In [1]: import numpy as np

In [2]: from numpy import linalg as LA

In [3]: np.set_printoptions(precision=3, suppress=True, linewidth=120)

In [4]: W0 = np.loadtxt("w.csv", delimiter=",")

In [5]: print(W0)
[[ -0.555  -0.104   0.011  -0.085   0.064   0.281  -0.136  -0.43  -10.086  -1.831  -1.677  -0.637]
 [ -0.273  -0.056  -0.046   0.103   0.405  -0.129  -0.072  -1.512  -5.32   -2.452  -4.885   0.226]
 [  0.446   0.129  -0.255   0.051  -0.815  -0.504   0.037   1.029   3.634  -1.296  -0.015  -1.738]
 [  0.824   0.161  -0.491  -0.189  -0.012  -0.153  -0.396   2.157   3.237  -3.239   3.592  -0.829]
 [  0.231   0.024   0.181   0.125   0.241   0.357   0.077  -0.442   0.037  -4.921  -1.529  -0.067]
 [  0.03   -0.046   0.194  -0.147   0.636   0.121  -0.372  -0.086   8.086  -1.757   5.877   1.812]
 [ -0.792  -0.11    0.05   -0.062  -0.73   -0.179  -0.259  -0.754  -1.888   0.817  -0.077  -0.8  ]
 [  0.745   0.035   0.116  -0.04   -0.509  -0.046  -0.748  -0.032   2.991  -2.209   3.878   1.765]
 [ -0.79   -0.147   0.02   -0.022  -1.261   0.183   0.466   0.064   1.788   2.427   0.629  -1.914]
 [  0.308  -0.113   0.025  -0.147   0.254   0.398   0.275  -0.833  -3.316   0.097   5.096   2.67 ]
 [ -0.341  -0.055   0.142  -0.104   0.173  -0.203  -0.477   0.469   5.507   0.751   0.56   -3.189]
 [  0.288   0.178   0.311  -0.172  -0.068  -0.013   0.161  -0.035   6.684  -2.421   1.475  -0.582]
 [ -0.057   0.149   0.034   0.022   0.067   0.331  -0.257  -0.197  -0.756  -1.068  -1.644  -0.23 ]
 [ -0.445   0.161  -0.16    0.111   0.662  -0.054  -0.245   0.639   9.574  -3.315  -0.526  -2.179]
 [  0.002   0.05    0.306  -0.084   0.172  -0.057  -0.032   0.518  -4.619   0.313   1.173   0.959]
 [  0.28   -0.047  -0.312  -0.007   0.265  -0.009   0.008  -0.701  -1.449   1.259  -2.305   0.084]
 [ -0.254   0.119   0.304  -0.087   1.084   0.358   0.119   1.038   2.968   1.506   1.478  -0.2  ]
 [ -0.998   0.281   0.24    0.012   1.148  -0.054   0.349   0.576   1.524   2.66   -2.561   0.012]
 [  0.758  -0.048   0.019   0.18   -0.422   0.017   0.116  -0.453  -7.179  -2.076  -2.679   1.75 ]
 [  0.512  -0.249   0.274   0.097  -2.107  -0.114   0.095  -0.624  -1.633   2.776  -1.764   1.71 ]
 [  0.029   0.014   0.195   0.131   1.323   0.629  -0.155  -1.425  -0.472  -0.174  -4.88    2.143]
 [ -0.593   0.061  -0.22    0.007  -0.857  -0.026   0.092   1.055   4.23    2.027  -4.546   1.723]
 [  0.171  -0.136   0.437  -0.093  -0.164   0.043   0.279  -0.534  -1.845  -0.419  -0.686   1.401]
 [ -0.236   0.003  -0.088  -0.024  -0.508   0.371  -0.203  -1.265   5.184   1.861  -5.004  -0.026]
 [ -1.413  -0.111   0.382   0.009   0.288   0.46   -0.106   0.733   7.474   0.913   0.131  -0.401]
 [  0.592  -0.15   -0.028   0.149   0.426  -0.48   -0.272  -0.696   0.833   0.021   5.119   1.537]
 [ -0.83    0.038   0.03    0.068   1.701   0.112   0.609   1.01   -2.107  -2.129  -0.467  -0.851]
 [ -0.376   0.062  -0.187   0.003  -1.216  -0.392   0.025  -2.53   10.264   4.374  -7.218   1.594]
 [  1.496   0.007  -0.07    0.177  -0.448   0.081   0.249   1.135  -5.232  -3.221   0.583   1.429]
 [ -0.52    0.039   0.038  -0.053  -1.462   0.613   0.337  -0.775   9.543   0.155   5.97    0.956]
 [ -0.288   0.064   0.247  -0.069  -0.549  -0.117  -0.028  -0.332  -9.878  -0.428   5.184   4.159]
 [ -0.035  -0.153   0.082  -0.154  -0.162   0.072  -0.282   0.753  -0.936  -0.055   4.994   0.156]
 [ -0.167   0.035   0.239  -0.122   1.427  -0.008   0.195  -1.269   4.568   0.873   3.799   2.07 ]
 [  0.849  -0.158  -0.236  -0.045  -1.252  -0.035  -0.055  -1.771   4.887  -1.803   0.213  -0.232]
 [  1.352   0.066  -0.204   0.064  -0.225  -0.034   0.002   0.876  -1.082   0.944  -6.622  -0.061]
 [ -1.391   0.024   0.384  -0.209   0.524   0.036   0.401  -1.928   6.662   4.515   0.783   0.312]]

In [6]: cov = np.cov(W0, rowvar=False)

In [7]: print(np.round(np.corrcoef(W0[:, 10], W0[:, 2])[0, 1], 3))
0.24

In [8]: print(LA.eigvalsh(cov)[::-1])
[28.52  13.211  4.555  1.912  0.776  0.709  0.235  0.076  0.054  0.029  0.009  0.005]
